In [1]: import numpy as np

In [2]: import numpy.linalg as la

In [3]: np.set_printoptions(precision=3, suppress=True, linewidth=200, floatmode="fixed")

In [4]: tidy = lambda a: np.round(a, 3) + 0

In [5]: arr = np.loadtxt("sample15.csv", delimiter=",")

In [6]: print(arr)
[[ -6.064  -1.732 -15.678]
 [  5.723  -9.066  15.793]
 [  8.900  -4.313 -10.326]
 [-33.307 -18.039   6.790]
 [  9.768  16.504  -2.233]
 [  8.339   3.250 -12.654]
 [ -0.313  21.142   3.333]
 [ -7.675 -14.207 -12.745]
 [ -3.000  12.871   1.580]
 [ -4.046 -10.376   3.684]
 [  3.469  -4.073  -4.728]
 [ 17.496  -3.217 -12.319]
 [  1.178   1.725   7.320]
 [ -3.312   4.050  -1.030]
 [ -0.667   6.623  -3.510]
 [  7.641 -14.960 -14.483]
 [  1.894 -18.425   6.911]
 [ 20.050  -6.383  -2.210]
 [ 13.938  -6.899  -2.480]
 [ -2.456  -3.063  -5.864]
 [ -2.014   3.757   2.032]]

In [7]: lab = arr[:, 0] > np.median(arr[:, 0])

In [8]: u = arr[lab].mean(axis=0) - arr[~lab].mean(axis=0)

In [9]: print(tidy(u))
[15.329 -5.008 -2.592]

In [10]: print(np.argsort(-np.abs(u).round(6), kind="stable"))
[0 1 2]

In [11]: print(((arr - arr.mean(axis=0)) @ u > 0).astype(int))
[0 1 1 0 1 1 0 0 0 0 1 1 0 0 0 1 1 1 1 0 0]

In [12]: rng = np.random.default_rng(87)

In [13]: lab = rng.integers(0, 2, 4)

In [14]: data = np.array([[1, 2, 0, 0], [3, -1, -2, 2], [-3, -1, 2, 2], [-1, -2, 2, 3]]) * (lab[:, None] == lab)

In [15]: print(data)
[[ 1  2  0  0]
 [ 3 -1  0  2]
 [ 0  0  2  0]
 [-1 -2  0  3]]

In [16]: print(tidy(la.eigvals(data).sum().real))
5.0

In [17]: print(tidy(np.poly(data)))
[  1.000  -5.000   3.000  27.000 -42.000]

In [18]: print(np.einsum("ij,ji->", data, data))
19

In [19]: print(tidy(la.det(data[::-1])))
-42.0

In [20]: print(tidy(la.det(2 * data)), tidy(la.det(data)))
-672.0 -42.0

In [21]: print(tidy(la.eigvals(data)))
[-2.295+0.000j  2.647+1.464j  2.647-1.464j  2.000+0.000j]

In [22]: W0 = np.loadtxt("case12.csv", delimiter=",")

In [23]: print(W0)
[[1.000 0.200]
 [0.200 1.000]]

In [24]: ev, evecs = la.eigh(W0)

In [25]: print(tidy(evecs @ np.diag(ev) @ evecs.T))
[[1.000 0.200]
 [0.200 1.000]]

In [26]: print(np.abs(evecs[:, -1]).round(6).argmax())
0

In [27]: print(ev)
[0.800 1.200]

In [28]: print(tidy(la.eigvalsh(W0 @ W0)))
[0.640 1.440]

In [29]: print((ev > 1e-8).sum(), (ev < -1e-8).sum())
2 0

In [30]: print(tidy(la.eigvalsh(W0 + -2 * np.eye(2))))
[-1.200 -0.800]
